% python3 -q
>>> import numpy as np
>>> import numpy.linalg as la
>>> np.set_printoptions(suppress=True, linewidth=160)
>>> rnd = lambda a: np.round(a, 2) + 0
>>> mat = np.loadtxt("sample4.csv", delimiter=",")
>>> mat
array([[ 0., -1.,  0.,  2.],
       [ 0.,  2., -2., -1.],
       [-2.,  2.,  0.,  2.],
       [ 1.,  1., -2., -2.]])
>>> [round(float(x), 2) for x in la.svd(mat, compute_uv=False)[:3]]
[4.57, 3.61, 1.47]
>>> rnd(la.norm(mat, 2) / la.norm(mat))
np.float64(0.76)
>>> data = np.load("a.npy")
>>> data
array([[-0.5 , -1.4 , -5.36],
       [-2.7 , -0.1 , -0.27],
       [-0.7 ,  0.9 ,  3.48],
       [-0.7 ,  0.1 ,  0.41],
       [ 0.5 ,  0.4 ,  1.68],
       [ 1.5 , -0.7 , -2.17],
       [-0.8 ,  0.1 ,  0.42],
       [ 0.5 ,  1.6 ,  6.47],
       [ 0.9 ,  0.  , -0.19],
       [-0.3 , -1.4 , -5.33],
       [-1.2 , -0.4 , -1.36],
       [-1.4 , -0.4 , -1.44],
       [-0.1 , -0.2 , -0.72],
       [-1.3 , -1.3 , -5.3 ],
       [ 2.3 , -0.4 , -1.68],
       [-0.5 ,  0.2 ,  0.62],
       [ 0.4 , -1.9 , -7.9 ],
       [ 0.  ,  0.2 ,  0.29],
       [ 0.7 , -0.4 , -1.04],
       [ 1.2 ,  0.  ,  0.28],
       [-1.2 , -0.4 , -1.49],
       [ 1.4 , -0.4 , -1.65]])
>>> cen = (data - data.mean(axis=0)) / data.std(axis=0)
>>> np.argwhere(np.abs(cen) > 2)
array([[ 1,  0],
       [ 7,  1],
       [ 7,  2],
       [14,  0],
       [16,  1],
       [16,  2]])
>>> rnd(cen.std(axis=0))
array([1., 1., 1.])
>>> b = la.lstsq(np.delete(cen, 1, axis=1), cen[:, 1])[0]
>>> rnd(b)
array([-0.01,  1.  ])
>>> rnd(1 - np.var(cen[:, 1] - np.delete(cen, 1, axis=1) @ b))
np.float64(0.99)
>>> np.abs(b).argmax()
np.int64(1)
>>> vec = np.array([2, 1, -2])
>>> rhs = data @ vec
>>> rnd(la.solve(data.T @ data, data.T @ rhs))
array([ 2.,  1., -2.])
>>> rnd(la.pinv(data) @ data)
array([[1., 0., 0.],
       [0., 1., 0.],
       [0., 0., 1.]])
>>> rng = np.random.default_rng(42)
>>> rhs = rhs + 0.1 * rng.normal(size=22)
>>> rnd(rhs)
array([  8.35,  -5.06,  -7.38,  -2.03,  -2.16,   6.51,  -2.33, -10.37,   2.18,   8.57,   0.01,  -0.24,   1.05,   6.81,   7.61,  -2.13,  14.74,  -0.48,   3.17,
         1.84,   0.16,   5.63])
>>> b, *_ = la.lstsq(data, rhs)
>>> rnd(la.norm(rhs - data @ b))
np.float64(0.38)
>>> rnd(b)
array([ 1.99,  1.05, -2.02])
>>> E = np.load("x.npy")
>>> E
array([[ 2, -3, -5, -3],
       [-2,  2, -1, -5],
       [-4, -6,  8, -9],
       [ 6, -7, -3,  7]])
>>> r = la.matrix_rank(E)
>>> r
np.int64(3)
>>> ns = la.svd(E)[2][r:].T
>>> np.allclose(E @ ns, 0)
True
>>> la.matrix_rank(E.T @ E), la.matrix_rank(E @ E.T)
(np.int64(3), np.int64(3))
>>> rnd(E @ ns)
array([[0.],
       [0.],
       [0.],
       [0.]])
>>> [int(la.matrix_rank(np.delete(E, i, axis=0))) for i in range(4)]
[3, 3, 2, 3]
>>> rnd(ns @ ns.T)
array([[ 0.72,  0.26,  0.28, -0.24],
       [ 0.26,  0.09,  0.1 , -0.09],
       [ 0.28,  0.1 ,  0.11, -0.09],
       [-0.24, -0.09, -0.09,  0.08]])
>>> ns.shape
(4, 1)
>>> la.matrix_rank(E)
np.int64(3)
>>> np.unravel_index(np.abs(E).argmax(), E.shape)
(np.int64(2), np.int64(3))
>>> E.sum(axis=1)
array([ -9,  -6, -11,   3])
>>> W1 = np.array([[-2, 3, 3, 3], [-3, 1, 2, -1], [-2, 0, 3, 0], [-2, 3, 0, 0]])
>>> b = np.array([-1, 2, -2, -1])
>>> H = np.maximum(E @ W1 + b, 0)
>>> la.matrix_rank(H)
np.int64(3)
>>> H
array([[20,  0,  0,  8],
       [ 9,  0,  0,  0],
       [27,  0,  0,  0],
       [ 0, 34,  0, 24]])
>>> W2 = np.array([[-3, 3, -4], [0, 0, -5], [1, -1, -1], [3, -3, -3]])
>>> (H @ W2).round(6).argmax(axis=1)
array([1, 1, 1, 0])
>>> r0 = np.array([-1, 1, -2])
>>> np.convolve(E[1], r0)
array([ 2, -4,  7,  0, -3, 10])
>>> np.cross(E[1, :3], E[0, :3])
array([-13, -12,   2])
>>> feats = np.array([[0.2, -1.2, -0.6], [-1.6, 1.3, -1.9], [1.4, 0.7, 1.3]])
>>> hat = np.triu(np.array([[-3, -2, 0], [3, 1, 0], [1, 3, 0]]), 1) + np.eye(3)
>>> B = hat @ feats @ la.inv(hat)
>>> rnd(np.poly(B))
array([ 1.  , -2.8 ,  2.46, -3.06])
>>> rnd(np.trace(B)), np.trace(feats)
(np.float64(2.8), np.float64(2.8))
>>> la.matrix_rank(B)
np.int64(3)
>>> vec = np.array([1, 1, 1])
>>> h = np.maximum(feats @ vec, 0)
>>> rnd(h)
array([0. , 0. , 3.4])
>>> rnd(np.maximum(feats @ vec, 0) - np.maximum(-feats @ vec, 0))
array([-1.6, -2.2,  3.4])
>>> np.maximum(feats @ (3 * vec), 0)
array([ 0. ,  0. , 10.2])
>>> feats * (h > 1e-9)[:, None]
array([[ 0. , -0. , -0. ],
       [-0. ,  0. , -0. ],
       [ 1.4,  0.7,  1.3]])
>>> rnd(np.tanh(feats @ vec))
array([-0.92, -0.98,  1.  ])
